$ ipython --no-banner

In [1]: import numpy as np

In [2]: from numpy import linalg as LA

In [3]: np.set_printoptions(suppress=True, linewidth=120)

In [4]: rd = lambda a: np.round(a, 1) + 0

In [5]: F = np.loadtxt("data.csv", delimiter=",")

In [6]: F
Out[6]: 
array([[4., 5., 1., 0., 1., 5.],
       [2., 4., 4., 5., 2., 5.],
       [0., 5., 1., 5., 3., 5.],
       [0., 2., 5., 2., 0., 4.],
       [2., 3., 1., 3., 4., 3.],
       [0., 3., 5., 3., 0., 3.],
       [0., 3., 3., 5., 2., 5.]])

In [7]: out = np.c_[F[:, :5] @ np.array([[-1, 3, 3, 3, -1],
   ...:     [-1, -1, 1, -3, 3],
   ...:     [1, 0, 2, -3, 2],
   ...:     [-3, 3, 2, -1, -3],
   ...:     [-2, -2, -2, 3, -1]]), np.array([-1, 1, 1, 1, 1, -1, 1])]

In [8]: out
Out[8]: 
array([[-10.,   5.,  17.,  -3.,  12.,  -1.],
       [-21.,  13.,  24., -17.,   1.,   1.],
       [-25.,   4.,  11., -14.,  -1.,   1.],
       [ -3.,   4.,  16., -23.,  10.,   1.],
       [-21.,   4.,   9.,   3.,  -4.,   1.],
       [ -7.,   6.,  19., -27.,  10.,  -1.],
       [-19.,   8.,  15., -17.,  -2.,   1.]])

In [9]: rd(LA.lstsq(F, out[:, 0])[0])
Out[9]: array([-1., -1.,  1., -3., -2.,  0.])

In [10]: LA.matrix_rank(out)
Out[10]: np.int64(6)

In [11]: rd(LA.norm(out - F @ LA.lstsq(F, out)[0], axis=0))
Out[11]: array([0., 0., 0., 0., 0., 1.])

In [12]: rd(LA.norm(LA.qr(F)[0].T @ out, axis=0) ** 2 / ((out ** 2).sum(axis=0) + 1e-12))
Out[12]: array([1. , 1. , 1. , 1. , 1. , 0.9])

In [13]: q, vecs = LA.qr(out[:, :3])[0], LA.qr(out[:, 3:])[0]

In [14]: sv = LA.svd(q.T @ vecs, compute_uv=False)

In [15]: rd(sv)
Out[15]: array([1. , 0.8, 0.2])

In [16]: (sv > 0.9).sum()
Out[16]: np.int64(1)

In [17]: rd(LA.norm(q @ q.T - vecs @ vecs.T, 2))
Out[17]: np.float64(1.0)

In [18]: x = np.array([0, -1, 2, 0, -1, 2])

In [19]: h1 = np.maximum(F @ x, 0)

In [20]: np.flatnonzero(h1 > 1e-9)
Out[20]: array([0, 1, 2, 3, 4, 5, 6])

In [21]: h1
Out[21]: array([ 6., 12.,  4., 16.,  1., 13., 11.])

In [22]: rd(np.tanh(F @ x))
Out[22]: array([1. , 1. , 1. , 1. , 0.8, 1. , 1. ])

In [23]: F * (h1 > 1e-9)[:, None]
Out[23]: 
array([[4., 5., 1., 0., 1., 5.],
       [2., 4., 4., 5., 2., 5.],
       [0., 5., 1., 5., 3., 5.],
       [0., 2., 5., 2., 0., 4.],
       [2., 3., 1., 3., 4., 3.],
       [0., 3., 5., 3., 0., 3.],
       [0., 3., 3., 5., 2., 5.]])

In [24]: np.maximum(F @ (3 * x), 0)
Out[24]: array([18., 36., 12., 48.,  3., 39., 33.])

In [25]: F.T @ h1
Out[25]: array([ 50., 205., 237., 209.,  68., 271.])
